In [1]: import numpy as np

In [2]: np.set_printoptions(precision=2, suppress=True, linewidth=120)

In [3]: E = np.load("case17.npy")

In [4]: print(E)
[[ 2.  4.  0.]
 [ 0.  1. -2.]
 [ 0. -2. -1.]]

In [5]: u = np.array([2, 1])

In [6]: print(np.correlate(E[2], E[0], "full"))
[ 0.  0. -8. -8. -2.]

In [7]: print(np.cross(E[2, :3], E[0, :3]))
[ 4. -2.  4.]

In [8]: vals, V = np.linalg.eig(E)

In [9]: print(E @ V[:, 0] - vals[0] * V[:, 0])
[0. 0. 0.]

In [10]: print(np.sort(np.linalg.eigvals(E @ E)))
[4. 5. 5.]

In [11]: Y = E[0, 0] * E[1:] - np.outer(E[1:, 0], E[0])

In [12]: print(Y)
[[ 0.  2. -4.]
 [ 0. -4. -2.]]

In [13]: print(np.linalg.matrix_rank(Y), np.linalg.matrix_rank(E))
2 3

In [14]: print(E[:, 0] / E[0, 0])
[1. 0. 0.]

In [15]: C2 = Y.T @ Y

In [16]: print(np.allclose(C2, C2.T))
True

In [17]: print(np.linalg.eigvalsh(C2)[::-1])
[20. 20.  0.]

In [18]: print(np.linalg.svd(Y, compute_uv=False) ** 2)
[20. 20.]

In [19]: print(np.diag(C2))
[ 0. 20. 20.]

In [20]: J = np.array([[-1.0, 0.0, 1.0], [-1.0, 0.0, 1.0], [-4.0, -2.0, 4.0]])

In [21]: # row 2 is much longer than the rest

In [22]: rng = np.random.default_rng(88747)

In [23]: idx = rng.permutation(3)

In [24]: Y = E[:, idx] * rng.choice([-1, 1], 3)

In [25]: print(Y)
[[ 0.  2.  4.]
 [-2.  0.  1.]
 [-1.  0. -2.]]

In [26]: U, _, Vt = np.linalg.svd(E.T @ Y)

In [27]: print(idx)
[2 0 1]

In [28]: arr = np.loadtxt("dump.csv", delimiter=",")

In [29]: print(arr)
[[50. 10. 15.]
 [10.  2.  3.]
 [15.  3.  5.]]

In [30]: # row 0 is much longer than the rest

In [31]: idx = rng.permutation(3)

In [32]: print(idx)
[0 1 2]

In [33]: Y = arr[idx][:, idx]

In [34]: print(np.allclose(Y, arr))
True

In [35]: print(np.diag(Y))
[50.  2.  5.]

In [36]: print(np.trace(Y))
57.0

In [37]: mat = np.load("data.npy")

In [38]: print(mat)
[[ 0.81 -0.59  0.  ]
 [ 0.59  0.81  0.  ]
 [ 0.    0.    1.  ]]

In [39]: # 2 groups of indices that never mix

In [40]: print(np.linalg.norm(mat, axis=1))
[1. 1. 1.]

In [41]: print(np.round(np.linalg.norm(mat) ** 2 / np.linalg.norm(mat, 2) ** 2, 2))
3.0

In [42]: print(np.linalg.norm(mat, axis=1).argmax())
0

In [43]: print(np.round(np.linalg.norm(mat[2] - mat[1]), 2))
1.41

In [44]: idx = rng.permutation(3)

In [45]: print(idx)
[0 1 2]

In [46]: Y = mat[idx][:, idx]

In [47]: print(Y)
[[ 0.81 -0.59  0.  ]
 [ 0.59  0.81  0.  ]
 [ 0.    0.    1.  ]]

In [48]: print(np.allclose(Y, mat))
True

In [49]: print(np.diag(Y))
[0.81 0.81 1.  ]

In [50]: print(np.sort(np.abs(np.linalg.eigvals(Y))))
[1. 1. 1.]

In [51]: print(round(np.linalg.det(mat), 2))
1.0

In [52]: print(np.sort(np.abs(np.linalg.eigvals(mat))))
[1. 1. 1.]

In [53]: print(mat @ mat)
[[ 0.31 -0.95  0.  ]
 [ 0.95  0.31  0.  ]
 [ 0.    0.    1.  ]]

In [54]: print(round(np.abs(np.linalg.eigvals(mat)).max(), 2))
1.0

In [55]: print((mat + mat.T) / 2)
[[0.81 0.   0.  ]
 [0.   0.81 0.  ]
 [0.   0.   1.  ]]

In [56]: print(np.allclose(mat, mat.T))
False

In [57]: print(np.round(np.trace(mat), 2))
2.62

In [58]: np.linalg.determinant(mat)
---------------------------------------------------------------------------
AttributeError                            Traceback (most recent call last)
Cell In[58], line 1
----> 1 np.linalg.determinant(mat)

AttributeError: module 'numpy.linalg' has no attribute 'determinant'

In [59]: print(np.allclose(mat @ mat.T, mat.T @ mat))
True

In [60]: x0 = np.array([-2, -1, -2])

In [61]: print([p for p in range(1, 25) if np.allclose(np.linalg.matrix_power(mat, p), np.eye(3))])
[10, 20]

In [62]: print(np.round(np.linalg.norm(x0), 2), round(np.linalg.norm(mat @ x0), 2))
3.0 3.0

In [63]: print(3 - np.linalg.matrix_rank(mat - np.eye(3), tol=1e-8))
1

In [64]: print(round(np.linalg.det(mat), 2))
1.0

In [65]: Y = mat + rng.integers(-2, 3, (3, 1)) @ rng.integers(-2, 3, (1, 3))

In [66]: print(Y)
[[-1.19 -0.59  2.  ]
 [ 1.59  0.81 -1.  ]
 [-1.    0.    2.  ]]

In [67]: print(np.round(np.linalg.svd(Y - mat, compute_uv=False), 2) + 0)
[3.46 0.   0.  ]

In [68]: print(Y - mat)
[[-2.  0.  2.]
 [ 1.  0. -1.]
 [-1.  0.  1.]]

In [69]: F = np.load("layer19.npy")

In [70]: print(F)
[[4. 1. 0.]
 [0. 4. 1.]
 [0. 0. 4.]]

In [71]: rk = np.linalg.matrix_rank(J)

In [72]: print(rk)
2

In [73]: ns = np.linalg.svd(J)[2][rk:].T

In [74]: print([int(np.linalg.matrix_rank(J[:, :j + 1])) for j in range(3)])
[1, 2, 2]

In [75]: print([int(np.linalg.matrix_rank(J[:i])) for i in range(1, len(J) + 1)])
[1, 1, 2]

In [76]: print(np.round(ns @ ns.T, 2) + 0)
[[0.5 0.  0.5]
 [0.  0.  0. ]
 [0.5 0.  0.5]]

In [77]: u, g = F[2], F[1]

In [78]: print(u @ u)
16.0

In [79]: p = (u @ g) / (u @ u) * u

In [80]: print((g - p) @ u)
0.0

In [81]: print(round(np.linalg.norm(u + g) ** 2 + np.linalg.norm(u - g) ** 2, 2))
66.0

In [82]: print(np.linalg.matrix_rank(np.outer(u, g)))
1

In [83]: Y = np.linalg.inv(F)

In [84]: print(np.linalg.det(F) * Y)
[[16. -4.  1.]
 [ 0. 16. -4.]
 [ 0.  0. 16.]]

In [85]: print(round(float(np.linalg.slogdet(F)[0]), 2))
1.0

In [86]: print(np.round(np.linalg.cond(F), 2))
1.42

In [87]: cent = np.array([[5, 7, 1], [0, 2, 6], [4, 3, 7]])

In [88]: m1 = (rng.random((25, 3)) < 0.25) @ cent

In [89]: print(m1)
[[ 0  0  0]
 [ 4  3  7]
 [ 9 12 14]
 [ 4  5 13]
 [ 5  7  1]
 [ 0  2  6]
 [ 4  5 13]
 [ 0  0  0]
 [ 0  0  0]
 [ 0  0  0]
 [ 4  3  7]
 [ 0  2  6]
 [ 0  0  0]
 [ 0  0  0]
 [ 0  2  6]
 [ 4  5 13]
 [ 4  3  7]
 [ 0  2  6]
 [ 0  2  6]
 [ 0  0  0]
 [ 5  9  7]
 [ 0  0  0]
 [ 0  0  0]
 [ 4  5 13]
 [ 5  7  1]]

In [90]: # rows 3 and 6 are equal

In [91]: x0 = np.array([0, 1, -1])

In [92]: rhs = m1 @ x0

In [93]: print(np.round(np.linalg.solve(m1.T @ m1, m1.T @ rhs), 2) + 0)
[ 0.  1. -1.]

In [94]: rhs = rhs + 0.05 * rng.normal(size=25)

In [95]: print(rhs)
[ 0.04 -4.02 -1.89 -7.98  5.95 -3.99 -8.04  0.13 -0.09  0.02 -3.95 -4.03  0.03 -0.09 -4.06 -8.01 -3.99 -4.   -3.98
  0.08  1.95  0.03 -0.01 -7.97  5.95]

In [96]: b, *_ = np.linalg.lstsq(m1, rhs)

In [97]: print(b.round())
[ 0.  1. -1.]

In [98]: print(np.round(m1.T @ (rhs - m1 @ b), 2) + 0)
[0. 0. 0.]
